% python3 -q
>>> import numpy as np
>>> from numpy import linalg as LA
>>> np.set_printoptions(precision=1, suppress=True, linewidth=100, sign=" ")
>>> def rd(a):
...     return np.round(a, 1) + 0
... 
>>> data = np.loadtxt("layer13.csv", delimiter=",")
>>> print(data)
[[-30.7  10.2 -30. ]
 [-29.7  11.  -29. ]
 [-30.5   9.6 -30.9]
 [-30.8  11.  -30.9]
 [-30.7   7.8 -29.8]
 [-28.6   8.8 -29.9]
 [-28.9   9.9 -29.8]
 [-30.1   9.2 -30.4]
 [-29.6  11.  -29.8]
 [-29.5   9.2 -30.3]
 [-29.1  11.6 -28.5]
 [-29.9   9.6 -30.1]
 [-30.9   9.4 -29. ]
 [-30.9  10.3 -30. ]
 [-29.9   8.8 -29.8]
 [-29.6  10.1 -29.8]
 [-29.7  10.3 -29.6]
 [-31.2   8.7 -31.2]
 [-30.3   8.7 -30.8]
 [-30.    8.5 -30.1]
 [-29.6  10.4 -29.9]]
>>> dist = LA.norm(data[:, None] - data[None], axis=-1)
>>> print(dist.mean(axis=1).argmax())
10
>>> print((dist + 1e9 * np.eye(21)).round(6).argmin(axis=1))
[ 13   8   7  13  19   9  15  11  20  11   1   7   0   0  19  16  15  18   7  14  15]
>>> P = data @ LA.solve(data.T @ data, data.T)
>>> print(rd(P @ data[:, 0]))
[-30.7 -29.7 -30.5 -30.8 -30.7 -28.6 -28.9 -30.1 -29.6 -29.5 -29.1 -29.9 -30.9 -30.9 -29.9 -29.6
 -29.7 -31.2 -30.3 -30.  -29.6]
>>> print(rd(LA.eigvalsh(P)))
[ 0.  0.  0.  0.  0.  0.  0.  0.  0.  0.  0.  0.  0.  0.  0.  0.  0.  0.  1.  1.  1.]
>>> print(np.allclose(P @ P, P))
True
>>> Xs = data - data.mean(axis=1)
Traceback (most recent call last):
  File "<python-input-13>", line 1, in <module>
    Xs = data - data.mean(axis=1)
         ~~~~~^~~~~~~~~~~~~~~~~~~
ValueError: operands could not be broadcast together with shapes (21,3) (21,) 
>>> Xs = data - data.mean(axis=0)
>>> Uu, sv, vt = LA.svd(Xs, full_matrices=False)
>>> print(rd((sv ** 2).sum() ** 2 / (sv ** 4).sum()))
2.2
>>> print((np.sign(Uu[:, 0]) == np.sign(Uu[0, 0])).astype(int))
[ 1  1  0  1  0  0  1  0  1  0  1  0  0  1  0  1  1  0  0  0  1]
>>> print(rd(np.abs(vt[-1])))
[ 0.5  0.2  0.8]
>>> print(LA.matrix_rank(Xs))
3
>>> print(rd(vt[0] * np.sign(vt[0, np.abs(vt[0]).argmax()])))
[ 0.3  0.9  0.4]
>>> print(np.abs(Uu[:, 0]).argmax())
10
>>> Uu, sv, vt = LA.svd(data)
>>> print(np.argmax(sv[:-1] / (sv[1:] + 1e-6)) + 1)
1
>>> print(rd(sv))
[ 199.5    4.7    2.3]
>>> A2 = Uu[:, :1] @ np.diag(sv[:1]) @ vt[:1]
>>> print(rd(A2))
[[-30.4   9.8 -30.4]
 [-29.6   9.6 -29.6]
 [-30.7   9.9 -30.6]
 [-31.   10.  -31. ]
 [-30.    9.7 -29.9]
 [-29.2   9.4 -29.1]
 [-29.4   9.5 -29.4]
 [-30.2   9.8 -30.1]
 [-29.9   9.7 -29.9]
 [-29.8   9.7 -29.8]
 [-29.2   9.4 -29.1]
 [-30.    9.7 -30. ]
 [-29.9   9.7 -29.9]
 [-30.5   9.9 -30.5]
 [-29.7   9.6 -29.7]
 [-29.8   9.6 -29.8]
 [-29.8   9.6 -29.7]
 [-31.   10.  -31. ]
 [-30.4   9.8 -30.4]
 [-29.9   9.7 -29.8]
 [-29.9   9.7 -29.9]]
>>> print(rd(np.abs(data - A2).max()))
2.2
>>> print(LA.matrix_rank(A2))
1
>>> print(rd(LA.norm(data - A2, 2)), rd(sv[1]))
4.7 4.7
>>> print(rd(LA.norm(data - A2) / LA.norm(data)))
0.0
>>> mat = np.loadtxt("a.csv", delimiter=",")
>>> print(mat)
[[ 0.1 -2.9  2.5 -3.2]
 [ 2.6 -0.2  2.7 -0.1]
 [-8.7 -3.2 -3.9 -2.3]
 [-3.2 -0.1 -1.8 -0.2]]
>>> A2 = mat / LA.norm(mat, axis=1, keepdims=True)
>>> gram = A2 @ A2.T
>>> print(rd(gram))
[[ 1.   0.4  0.1 -0.2]
 [ 0.4  1.  -0.8 -1. ]
 [ 0.1 -0.8  1.   0.9]
 [-0.2 -1.   0.9  1. ]]
>>> print(rd(gram[3]))
[-0.2 -1.   0.9  1. ]
>>> print((np.abs(gram) > 0.9).astype(int))
[[ 1  0  0  0]
 [ 0  1  0  1]
 [ 0  0  1  1]
 [ 0  1  1  1]]
>>> r0 = np.array([-3, 3, -1, 5])
>>> A2 = mat + np.outer(r0, np.eye(4)[3])
>>> print(LA.matrix_rank(LA.inv(A2) - LA.inv(mat), tol=1e-8))
1
>>> print(rd(LA.det(A2) / LA.det(mat)), rd(1 + LA.solve(mat, r0)[3]))
0.4 0.4
>>> print(A2)
[[ 0.1 -2.9  2.5 -6.2]
 [ 2.6 -0.2  2.7  2.9]
 [-8.7 -3.2 -3.9 -3.3]
 [-3.2 -0.1 -1.8  4.8]]
>>> def softmax(z):
...     e = np.exp(z - z.max(axis=-1, keepdims=True))
...     return e / e.sum(axis=-1, keepdims=True)
... 
>>> print(rd(softmax(10 * mat[1])))
[ 0.3  0.   0.7  0. ]
>>> S = mat @ mat.T / np.sqrt(4)
>>> print(softmax(S).round(6).argmax(axis=1))
[ 0  1  2  2]
>>> print(rd(softmax(S)))
[[ 1.  0.  0.  0.]
 [ 0.  1.  0.  0.]
 [ 0.  0.  1.  0.]
 [ 0.  0.  1.  0.]]
>>> vec = np.array([-2, 5, 5, 0])
>>> target = mat @ vec
>>> print(rd(target))
[ -2.2   7.3 -18.1  -3.1]
>>> print(rd(LA.solve(mat, 2 * target)))
[-4. 10. 10.  0.]
>>> J = np.load("out17.npy")
>>> print(J)
[[ 5.  0.]
 [ 0. -2.]]
>>> # equal to its transpose
>>> evals, vecs = LA.eigh(J)
>>> vec = np.array([4, 1])
>>> print(rd(vec @ J @ vec / (vec @ vec)), evals[0], evals[-1])
4.6 -2.0 5.0
>>> print((np.sign(vecs[:, -1].round(6)) == np.sign(vecs[0, -1].round(6))).astype(int))
[ 1  0]
>>> print(vecs * np.abs(evals) @ vecs.T)
[[ 5.  0.]
 [ 0.  2.]]
>>> A2 = LA.invert(J)
Traceback (most recent call last):
  File "<python-input-60>", line 1, in <module>
    A2 = LA.invert(J)
         ^^^^^^^^^
AttributeError: module 'numpy.linalg' has no attribute 'invert'
>>> A2 = LA.inv(J)
>>> print(np.allclose(A2, J.T))
False
>>> print(rd(LA.det(J) * LA.det(A2)))
1.0
>>> print(A2)
[[ 0.2  0. ]
 [-0.  -0.5]]
>>> print(rd(LA.det(J)))
-10.0
>>> print(rd(np.sort(LA.eigvals(J).real)))
[-2.  5.]
>>> print(J @ J)
[[ 25.   0.]
 [  0.   4.]]
>>> evals, vecs = LA.eig(J)
>>> print(np.prod(evals))
-10.0
>>> print(rd(np.sort(LA.eigvals(J.T))))
[-2.  5.]
>>> E = np.load("dump.npy")
>>> print(E)
[[ 0.  2. -1.]
 [ 2.  0.  0.]
 [-1.  0.  0.]]
>>> # symmetric
>>> print(np.argsort(-LA.norm(E, axis=0).round(6), kind="stable")[:3])
[ 0  1  2]
>>> print(rd(LA.norm(E, 2) / LA.norm(E)))
0.7
>>> print(LA.matrix_rank(E, rtol=0.1))
2
>>> print(LA.cond(E) > 100)
True
>>> rank = LA.matrix_rank(E)
>>> print(rank)
2
>>> ns = LA.svd(E)[2][rank:].T
>>> print(rd(ns[:, 0] / ns[np.abs(ns[:, 0]).round(6).argmax(), 0]))
[ 0.   0.5  1. ]
>>> print([int(LA.matrix_rank(E[:, :j + 1])) for j in range(3)])
[1, 2, 2]
>>> print(LA.matrix_rank(E.T @ E), LA.matrix_rank(E @ E.T))
2 2
>>> print(rd(E @ ns))
[[ 0.]
 [ 0.]
 [ 0.]]
>>> Uu, sv, vt = LA.svd(E)
>>> vecs = vt[:(sv > 1e-8).sum()]
>>> rng = np.random.default_rng(97103)
>>> vec = E[1] + -3 * E[2] + rng.integers(2) * np.eye(3)[2]
>>> print(vec)
[ 5.  0.  0.]
>>> print(rd(LA.norm(vec - vecs.T @ vecs @ vec)))
0.0
>>> print(LA.matrix_rank(np.vstack([E, vec])))
2
>>> print(np.allclose(vecs.T @ vecs @ vec, vec))
True
>>> print(rd(np.diag(vecs.T @ vecs)))
[ 1.   0.8  0.2]
>>> A = np.loadtxt("x.csv", delimiter=",")
>>> print(A)
[[ 0.  2.  0.  2.]
 [ 3.  0.  3.  2.]
 [ 3.  2. -3. -2.]
 [ 9.  2.  9.  8.]]
>>> print(np.allclose(A[:-1].T @ LA.lstsq(A[:-1].T, A[-1])[0], A[-1]))
True
>>> print(LA.lstsq(A[:-1].T, A[-1])[2])
3
>>> print(np.abs(np.diag(LA.qr(A)[1])) > 1e-9)
[ True  True  True False]
>>> print(rd(A @ LA.pinv(A) @ A))
[[ 0.  2.  0.  2.]
 [ 3.  0.  3.  2.]
 [ 3.  2. -3. -2.]
 [ 9.  2.  9.  8.]]
